>>> import numpy as np
>>> np.set_printoptions(precision=3, suppress=True, linewidth=140, sign=" ")
>>> def rd(a):
...     return np.round(a, 3) + 0
... 
>>> data = np.array([[-0.3, 0.4, -1.4],
...     [-0.9, 1.2, 1.7],
...     [0.3, -2.5, -3.1],
...     [-1.8, 1.3, -0.6],
...     [-2.2, 1.2, 0.3],
...     [1.2, 0.8, -0.1],
...     [-0.8, 1.8, -2.3],
...     [-1.2, -1.3, 1.4],
...     [1.2, 1.0, -0.8],
...     [-0.9, -0.8, 0.2],
...     [-0.6, -1.4, 1.2],
...     [-2.1, -2.4, -0.1],
...     [0.9, -0.5, 0.7],
...     [4.0, -2.0, -4.0]])
>>> data
array([[-0.3,  0.4, -1.4],
       [-0.9,  1.2,  1.7],
       [ 0.3, -2.5, -3.1],
       [-1.8,  1.3, -0.6],
       [-2.2,  1.2,  0.3],
       [ 1.2,  0.8, -0.1],
       [-0.8,  1.8, -2.3],
       [-1.2, -1.3,  1.4],
       [ 1.2,  1. , -0.8],
       [-0.9, -0.8,  0.2],
       [-0.6, -1.4,  1.2],
       [-2.1, -2.4, -0.1],
       [ 0.9, -0.5,  0.7],
       [ 4. , -2. , -4. ]])
>>> Ac = data - data.mean(axis=0)
>>> vecs = np.linalg.svd(Ac)[2][:1]
>>> A2 = Ac - Ac @ vecs.T @ vecs
>>> rd(np.linalg.norm(A2) / np.linalg.norm(Ac))
np.float64(0.645)
>>> rd(A2.std(axis=0))
array([ 0.818,  1.308,  0.819])
>>> d = np.linalg.norm(data[:, None] - data[None], axis=-1)
>>> (d + 1e9 * np.eye(14)).round(6).argmin(axis=1)
array([  8,   4,   0,   4,   3,   8,   0,  10,   5,  10,   7,   9,   5,   2])
>>> rd(np.linalg.norm(data, axis=1))
array([ 1.487,  2.267,  3.994,  2.3  ,  2.524,  1.446,  3.028,  2.256,  1.755,  1.221,  1.939,  3.191,  1.245,  6.   ])
>>> np.flatnonzero(d[7] < d.mean() / 2)
array([  7,   9,  10])
>>> r0 = np.array([-2, 2])
>>> rd(np.cross(data[8, :3], data[2, :3]))
array([-5.1 ,  3.48, -3.3 ])
>>> rd(np.polyval(r0, data[8]))
array([-0.4,  0. ,  3.6])
>>> rd(np.correlate(data[8], data[2], "full"))
array([-3.72, -6.1 ,  0.34,  2.3 , -0.24])
>>> rd(np.convolve(data[8], r0))
array([-2.4,  0.4,  3.6, -1.6])
>>> E = np.loadtxt("data.csv", delimiter=",")
>>> E
array([[ 4.356,  0.479, -0.147],
       [ 3.366, -0.008,  0.344],
       [-2.19 , -0.009, -0.757],
       [ 3.246,  0.03 ,  0.158],
       [ 2.357, -0.285,  0.169],
       [-3.374, -0.583,  0.111],
       [-1.004,  0.295, -0.096],
       [-0.754,  0.171,  0.166],
       [-0.604, -0.07 ,  0.208],
       [-0.525,  0.022, -0.094],
       [-0.891, -0.016, -0.44 ],
       [ 1.59 ,  0.415,  0.314],
       [ 1.734,  0.249,  0.366],
       [ 3.852,  0.289, -0.402],
       [-0.44 ,  0.157,  0.589],
       [-1.522,  0.175,  0.141],
       [-1.062, -0.345, -0.08 ],
       [-2.373,  0.583, -0.157],
       [ 1.571, -0.037, -0.235],
       [ 0.89 , -0.052,  0.102],
       [ 0.179, -0.22 , -0.065],
       [ 2.517, -0.014,  0.119],
       [-0.745, -0.201, -0.065],
       [-1.793,  0.222,  0.054],
       [ 1.518, -0.315, -0.246],
       [-3.032,  0.24 , -0.464],
       [-0.377,  0.332, -0.052],
       [-2.008,  0.023,  0.199],
       [-2.221,  0.094,  0.72 ]])
>>> Ac = E - E.mean(axis=0)
>>> U, s, VT = np.linalg.svd(Ac, full_matrices=False)
>>> rd(Ac.mean(axis=0))
array([ 0.,  0.,  0.])
>>> rd((s ** 2).sum() ** 2 / (s ** 4).sum())
np.float64(1.073)
>>> np.searchsorted(np.cumsum(s ** 2) / (s ** 2).sum(), 0.9) + 1
np.int64(1)
>>> rd(VT[0] * np.sign(VT[0, np.abs(VT[0]).argmax()]))
array([ 1.   ,  0.014,  0.012])
>>> np.abs(VT[0]).argmax()
np.int64(0)
>>> rd(s)
array([ 11.362,   1.66 ,   1.381])
>>> rd(s ** 2 / (s ** 2).sum())
array([ 0.965,  0.021,  0.014])
